In [1]: import numpy as np

In [2]: np.set_printoptions(precision=3, suppress=True, linewidth=160, sign=" ")

In [3]: def rnd(a):
   ...:     return np.round(a, 3) + 0
   ...: 

In [4]: data = np.load("dump.npy")

In [5]: print(rnd(data))
[[ 0.143  0.429  0.429]
 [ 0.375  0.375  0.25 ]
 [ 0.375  0.375  0.25 ]]

In [6]: Uu, sig, VT = np.linalg.svd(data)

In [7]: vecs = VT[:(sig > 1e-8).sum()]

In [8]: rng = np.random.default_rng(93)

In [9]: x = data[1] + -2 * data[0] + rng.integers(2) * np.eye(3)[1]

In [10]: print(rnd(x))
[ 0.089  0.518 -0.607]

In [11]: print(rnd(vecs.T @ vecs))
[[ 0.904  0.223 -0.191]
 [ 0.223  0.479  0.447]
 [-0.191  0.447  0.617]]

In [12]: m1 = np.load("arr.npy")

In [13]: print(m1)
[[-0.7  2.  -1.   3.   1. ]
 [-1.   0.3 -1.  -2.  -1. ]
 [-1.   3.   0.3  1.  -2. ]
 [-1.   1.  -3.  -2.7  1. ]
 [-1.   2.  -1.   3.   1.3]]

In [14]: print(np.linalg.matrix_rank(data, rtol=0.1))
2

In [15]: print(rnd(np.linalg.norm(m1[0] - m1[3])))
6.13

In [16]: print(rnd(np.linalg.norm(m1, "nuc")))
15.277

In [17]: print(rnd(np.linalg.norm(m1[0], 1)), rnd(np.linalg.norm(m1[0], np.inf)))
7.7 3.0

In [18]: print(rnd(np.linalg.norm(m1, axis=0)))
[ 2.119  4.253  3.477  5.504  2.948]

In [19]: print(rnd(m1[0] @ m1[3]))
-1.4

In [20]: print(rnd(np.linalg.norm(m1, 1)), rnd(np.linalg.norm(m1, np.inf)))
11.7 8.7

In [21]: print(rnd(np.linalg.norm(m1, 2)))
6.212

In [22]: J = np.loadtxt("sample14.csv", delimiter=",")

In [23]: print(rnd(J))
[[-23.494  23.461 -11.73 ]
 [-23.201  23.148 -11.574]
 [-14.751  14.158  -7.079]
 [-14.601  13.999  -6.999]
 [ -7.578   6.627  -3.314]
 [ -7.461   6.506  -3.253]
 [ -5.184   4.184  -2.092]
 [ -4.6     3.602  -1.801]
 [ -4.509   3.512  -1.756]
 [ -4.344   3.348  -1.674]
 [ -3.782   2.8    -1.4  ]
 [ -2.892   1.956  -0.978]
 [ -1.742   0.943  -0.472]
 [ -1.371   0.651  -0.326]
 [ -1.327   0.619  -0.309]
 [ -1.238   0.553  -0.277]
 [  0.231   0.026  -0.013]
 [  0.246   0.029  -0.015]
 [  0.379   0.065  -0.032]
 [  0.43    0.081  -0.04 ]
 [  0.486   0.1    -0.05 ]
 [  0.493   0.102  -0.051]
 [  0.852   0.216  -0.108]
 [  1.178   0.279  -0.139]
 [  1.411   0.295  -0.148]
 [  1.73    0.286  -0.143]
 [  1.961   0.259  -0.13 ]
 [  2.184   0.221  -0.111]
 [  2.188   0.22   -0.11 ]
 [  2.689   0.097  -0.048]
 [  2.787   0.068  -0.034]
 [  3.373  -0.133   0.066]
 [  5.461  -1.096   0.548]
 [  5.825  -1.29    0.645]
 [  6.251  -1.525   0.762]
 [  6.676  -1.766   0.883]
 [  6.961  -1.931   0.966]
 [  8.087  -2.607   1.303]
 [  9.465  -3.477   1.738]
 [ 12.878  -5.774   2.887]]

In [24]: C2 = np.cov(J, rowvar=False)

In [25]: print(C2.shape)
(3, 3)

In [26]: print(rnd(np.corrcoef(J.T)))
[[ 1.    -0.964  0.964]
 [-0.964  1.    -1.   ]
 [ 0.964 -1.     1.   ]]

In [27]: print(rnd(np.linalg.eigvalsh(C2)[::-1]))
[ 104.228    1.886    0.   ]

In [28]: labels = J[:, 2] > np.median(J[:, 2])

In [29]: f = J[labels].mean(axis=0) - J[~labels].mean(axis=0)

In [30]: print(np.argsort(-np.abs(f).round(6), kind="stable"))
[ 0  1  2]

In [31]: print(labels.astype(int))
[ 0  0  0  0  0  0  0  0  0  0  0  0  0  0  0  0  1  1  1  1  1  1  1  0  0  0  0  1  1  1  1  1  1  1  1  1  1  1  1  1]

In [32]: other = np.array([[3, 3], [3, 0], [3, 3]])

In [33]: print(np.vstack([J, other.T]).shape)
(42, 3)

In [34]: print(np.argsort(-np.linalg.norm(J, axis=0).round(6), kind="stable")[:3])
[ 0  1  2]

In [35]: print([round(float(x), 3) for x in np.linalg.svd(J, compute_uv=False)[:3]])
[65.624, 11.704, 0.0]

In [36]: print(np.linalg.lstsq(J[:-1].T, J[-1])[2])
2

In [37]: print(rnd(np.trace(np.linalg.pinv(J) @ J)))
2.0

In [38]: X = np.load("run15.npy")

In [39]: print(X)
[[ 76  31  17 -36  31 -33 -33  25 -33]
 [ 31 122  59 -19 -13 -21 -40  61 -82]
 [ 17  59  91  20 -11 -45 -13  57 -54]
 [-36 -19  20  54 -11   3  35  -9  19]
 [ 31 -13 -11 -11  71   0  -2  24   2]
 [-33 -21 -45   3   0  43  28 -39  21]
 [-33 -40 -13  35  -2  28  71 -48  39]
 [ 25  61  57  -9  24 -39 -48  87 -45]
 [-33 -82 -54  19   2  21  39 -45  81]]

In [40]: print(np.trace(X))
696

In [41]: X.inv()
---------------------------------------------------------------------------
AttributeError                            Traceback (most recent call last)
Cell In[41], line 1
----> 1 X.inv()

AttributeError: 'numpy.ndarray' object has no attribute 'inv'

In [42]: print(rnd(np.sort(np.abs(np.linalg.eigvals(X)))))
[   0.       0.      11.951   19.185   50.843   56.569   88.848  130.767  337.837]

In [43]: print((X + X.T) / 2)
[[ 76.  31.  17. -36.  31. -33. -33.  25. -33.]
 [ 31. 122.  59. -19. -13. -21. -40.  61. -82.]
 [ 17.  59.  91.  20. -11. -45. -13.  57. -54.]
 [-36. -19.  20.  54. -11.   3.  35.  -9.  19.]
 [ 31. -13. -11. -11.  71.   0.  -2.  24.   2.]
 [-33. -21. -45.   3.   0.  43.  28. -39.  21.]
 [-33. -40. -13.  35.  -2.  28.  71. -48.  39.]
 [ 25.  61.  57.  -9.  24. -39. -48.  87. -45.]
 [-33. -82. -54.  19.   2.  21.  39. -45.  81.]]

In [44]: print(rnd(np.linalg.det(X)))
0.0

In [45]: np.linalg.determinant(X)
---------------------------------------------------------------------------
AttributeError                            Traceback (most recent call last)
Cell In[45], line 1
----> 1 np.linalg.determinant(X)

AttributeError: module 'numpy.linalg' has no attribute 'determinant'

In [46]: evals, vecs = np.linalg.eigh(X)

In [47]: x = np.array([0, 3, 3, 1, 1, 2, 0, 3, 0])

In [48]: print(rnd(vecs * np.maximum(evals, 0) @ vecs.T))
[[ 76.  31.  17. -36.  31. -33. -33.  25. -33.]
 [ 31. 122.  59. -19. -13. -21. -40.  61. -82.]
 [ 17.  59.  91.  20. -11. -45. -13.  57. -54.]
 [-36. -19.  20.  54. -11.   3.  35.  -9.  19.]
 [ 31. -13. -11. -11.  71.   0.  -2.  24.   2.]
 [-33. -21. -45.   3.   0.  43.  28. -39.  21.]
 [-33. -40. -13.  35.  -2.  28.  71. -48.  39.]
 [ 25.  61.  57.  -9.  24. -39. -48.  87. -45.]
 [-33. -82. -54.  19.   2.  21.  39. -45.  81.]]

In [49]: print((np.sign(vecs[:, -1].round(6)) == np.sign(vecs[0, -1].round(6))).astype(int))
[ 1  1  1  0  1  0  0  1  0]

In [50]: print(rnd(np.linalg.eigvalsh(X[1:, 1:])))
[   0.       7.134   16.364   25.713   56.568   87.73   108.301  318.189]

In [51]: A = np.load("w.npy")

In [52]: print(A)
[[ 3.  0.  2.  0.  2.  2.  2.  0.  0.]
 [ 0.  3.  0.  2.  0.  0.  0.  0.  2.]
 [ 2.  0.  3.  0.  2.  2.  2.  0.  0.]
 [ 0.  2.  0.  3.  0.  0.  0.  0.  2.]
 [ 2.  0.  2.  0.  3.  2.  2.  0.  0.]
 [ 2.  0.  2.  0.  2.  3.  2.  0.  0.]
 [ 2.  0.  2.  0.  2.  2.  3.  0.  0.]
 [ 0.  0.  0.  0.  0.  0.  0.  3.  0.]
 [ 0.  2.  0.  2.  0.  0.  0.  0.  3.]]

In [53]: print((np.linalg.matrix_power((A != 0) + (A.T != 0) + np.eye(9), 9) > 0).astype(int))
[[ 1  0  1  0  1  1  1  0  0]
 [ 0  1  0  1  0  0  0  0  1]
 [ 1  0  1  0  1  1  1  0  0]
 [ 0  1  0  1  0  0  0  0  1]
 [ 1  0  1  0  1  1  1  0  0]
 [ 1  0  1  0  1  1  1  0  0]
 [ 1  0  1  0  1  1  1  0  0]
 [ 0  0  0  0  0  0  0  1  0]
 [ 0  1  0  1  0  0  0  0  1]]

In [54]: print(rnd(np.sort(np.linalg.eigvals(A).real)))
[  1.   1.   1.   1.   1.   1.   3.   7.  11.]

In [55]: print(np.flatnonzero(np.linalg.matrix_power((A != 0) + (A.T != 0) + np.eye(9), 9)[2]))
[ 0  2  4  5  6]

In [56]: print((A != 0).astype(int))
[[ 1  0  1  0  1  1  1  0  0]
 [ 0  1  0  1  0  0  0  0  1]
 [ 1  0  1  0  1  1  1  0  0]
 [ 0  1  0  1  0  0  0  0  1]
 [ 1  0  1  0  1  1  1  0  0]
 [ 1  0  1  0  1  1  1  0  0]
 [ 1  0  1  0  1  1  1  0  0]
 [ 0  0  0  0  0  0  0  1  0]
 [ 0  1  0  1  0  0  0  0  1]]

In [57]: feats = np.loadtxt("layer4.csv", delimiter=",")

In [58]: print(feats)
[[ 1.7  0.2  0.1  0.2]
 [ 0.5  0.5 -1.7  0.3]
 [ 0.6  2.3  0.5 -1.2]
 [ 0.2  0.  -0.3 -0.9]
 [-0.5 -0.6  0.1  0.9]
 [ 0.7  0.8  0.   0.8]
 [-1.1  0.8 -1.6 -0.6]
 [ 0.4 -0.8  0.9 -1. ]
 [ 0.7 -0.8  1.   0.2]
 [ 1.4  0.6 -1.3  0.5]
 [ 0.6 -0.3 -0.4 -0.1]
 [ 2.  -1.   0.  -2. ]
 [ 0.4 -0.4 -0.5  1.2]
 [ 1.1  0.   0.9  1.2]
 [-0.3 -0.6 -0.7  0.9]
 [ 1.5  1.  -0.1  0.5]
 [ 0.3  0.2 -1.5 -0.1]
 [ 0.2 -0.3  0.2  0.8]
 [-0.5  0.7  0.5  0.7]
 [-1.3  0.4 -1.6 -0.6]
 [ 0.3 -0.1 -2.4  0.7]
 [-0.6  0.6 -0.2 -1.6]
 [ 0.8 -0.4 -0.9  0.2]
 [ 0.5  0.5  1.3  0.2]
 [-1.6 -0.6 -0.6  0.4]
 [-1.1 -0.6 -0.1 -1. ]
 [-0.5  0.1 -0.3  0.4]
 [ 0.3  0.1 -1.2 -0.6]
 [-0.6  1.3 -0.2 -0.1]
 [ 1.1  0.2 -1.4 -0.9]]

In [59]: f, g = feats[23], feats[18]

In [60]: print(f @ g)
0.89

In [61]: p = (f @ g) / (f @ f) * f

In [62]: print(rnd(np.linalg.norm(f + g) ** 2 + np.linalg.norm(f - g) ** 2))
7.42

In [63]: print(rnd(g - p))
[-0.7    0.5   -0.019  0.62 ]

In [64]: labels = feats[:, 1] > np.median(feats[:, 1])

In [65]: f = feats[labels].mean(axis=0) - feats[~labels].mean(axis=0)

In [66]: print(((feats - feats.mean(axis=0)) @ f > 0).astype(int))
[ 1  1  1  1  0  1  1  0  0  1  0  0  0  0  0  1  1  0  1  1  1  1  0  0  0  0  0  1  1  1]

In [67]: print(np.argsort(-np.abs(f).round(6), kind="stable"))
[ 1  2  3  0]

In [68]: print(labels.astype(int))
[ 1  1  1  0  0  1  1  0  0  1  0  0  0  0  0  1  1  0  1  1  0  1  0  1  0  0  0  0  1  1]

In [69]: theta = np.radians(36)

In [70]: r_ = np.eye(4)

In [71]: r_[1, 1] = r_[0, 0] = np.cos(theta)

In [72]: r_[1, 0], r_[0, 1] = -np.sin(theta), np.sin(theta)

In [73]: print(rnd(r_))
[[ 0.809  0.588  0.     0.   ]
 [-0.588  0.809  0.     0.   ]
 [ 0.     0.     1.     0.   ]
 [ 0.     0.     0.     1.   ]]

In [74]: other = feats @ r_.T

In [75]: print(rnd(np.abs(other - feats).max(axis=0)))
[ 1.237  1.073  0.     0.   ]

In [76]: print(np.allclose(np.linalg.norm(feats, axis=1), np.linalg.norm(other, axis=1)))
True

In [77]: print(rnd(np.linalg.svd(feats, compute_uv=False)), rnd(np.linalg.svd(other, compute_uv=False)))
[ 5.408  5.009  4.551  3.822] [ 5.408  5.009  4.551  3.822]

In [78]: print(np.allclose(feats @ feats.T, other @ other.T))
True

In [79]: arr = np.array([[0.1, 2.0, 2.0, 2.0, 1.0, 1.0],
    ...:     [2.0, 2.1, 0.0, 1.0, 1.0, 0.0],
    ...:     [2.0, 2.0, 2.1, 2.0, 0.0, 1.0],
    ...:     [1.0, 1.0, 2.0, 0.1, 2.0, 2.0],
    ...:     [2.0, 1.0, 2.0, 1.0, 2.1, 1.0],
    ...:     [0.0, 2.0, 2.0, 2.0, 1.0, 1.1]])

In [80]: other = np.array([[0, 1, 2], [2, 3, 1], [3, 3, 1], [0, 1, 1], [2, 3, 1], [1, 0, 3]])

In [81]: print(np.linalg.matrix_rank(np.vstack([arr, other.T])))
6

In [82]: print(arr @ other)
[[ 13.   17.1  10.2]
 [  6.2  12.3   8.1]
 [ 11.3  16.3  13.1]
 [ 14.   16.1  13.1]
 [ 13.2  18.3  13.1]
 [ 13.1  17.   10.3]]

In [83]: print(np.einsum("ik,kj->ij", arr, other))
[[ 13.   17.1  10.2]
 [  6.2  12.3   8.1]
 [ 11.3  16.3  13.1]
 [ 14.   16.1  13.1]
 [ 13.2  18.3  13.1]
 [ 13.1  17.   10.3]]

In [84]: print(np.einsum("ij->j", arr))
[  7.1  10.1  10.1   8.1   7.1   6.1]

In [85]: print(np.einsum("ik,kj->ji", arr, other))
[[ 13.    6.2  11.3  14.   13.2  13.1]
 [ 17.1  12.3  16.3  16.1  18.3  17. ]
 [ 10.2   8.1  13.1  13.1  13.1  10.3]]

In [86]: print(np.vstack([arr, other.T]).shape)
(9, 6)

In [87]: x = np.array([-3, 3, 1, 0, -1, 2])

In [88]: print(np.sign((arr @ x).round(6)))
[ 1. -1.  1.  1. -1.  1.]

In [89]: print(arr @ np.ones(6))
[ 8.1  6.1  9.1  8.1  9.1  8.1]

In [90]: print(rnd(arr @ x))
[ 8.7 -0.7  4.1  4.  -1.1  9.2]

In [91]: print(rnd(arr * x))
[[-0.3  6.   2.   0.  -1.   2. ]
 [-6.   6.3  0.   0.  -1.   0. ]
 [-6.   6.   2.1  0.   0.   2. ]
 [-3.   3.   2.   0.  -2.   4. ]
 [-6.   3.   2.   0.  -2.1  2. ]
 [ 0.   6.   2.   0.  -1.   2.2]]

In [92]: print(rnd((arr * x).sum(axis=1)))
[ 8.7 -0.7  4.1  4.  -1.1  9.2]

In [93]: print(rnd(arr @ (2 * x)))
[17.4 -1.4  8.2  8.  -2.2 18.4]

In [94]: mat = np.array([[1, 3, 2, 1], [0, 1, -1, -2], [-1, -1, 1, -1]])

In [95]: mat[:, 2] = -1 * mat[:, 1]

In [96]: print(mat)
[[ 1  3 -3  1]
 [ 0  1 -1 -2]
 [-1 -1  1 -1]]

In [97]: f = np.array([1, -2, 1])

In [98]: print(np.polyval(f, mat[0]))
[  0   4  16   0]

In [99]: print(np.correlate(mat[0], mat[2], "full"))
[-1 -2  5 -8  1  2 -1]

In [100]: print(np.cross(mat[0, :3], mat[2, :3]))
[ 0  2  2]

In [101]: C2 = mat.T @ mat

In [102]: print((mat @ mat.T).shape)
(3, 3)

In [103]: print(np.trace(C2), (mat ** 2).sum())
30 30

In [104]: print(rnd(np.linalg.svd(mat, compute_uv=False) ** 2))
[ 24.074   5.693   0.233]

In [105]: print(np.allclose(C2, C2.T))
True

In [106]: print(rnd(np.linalg.eigvalsh(C2)[::-1]))
[ 24.074   5.693   0.233   0.   ]

In [107]: print(np.diag(C2))
[  2  11  11   6]

In [108]: print(C2)
[[  2   4  -4   2]
 [  4  11 -11   2]
 [ -4 -11  11  -2]
 [  2   2  -2   6]]

In [109]: print(np.linalg.matrix_rank(C2))
3
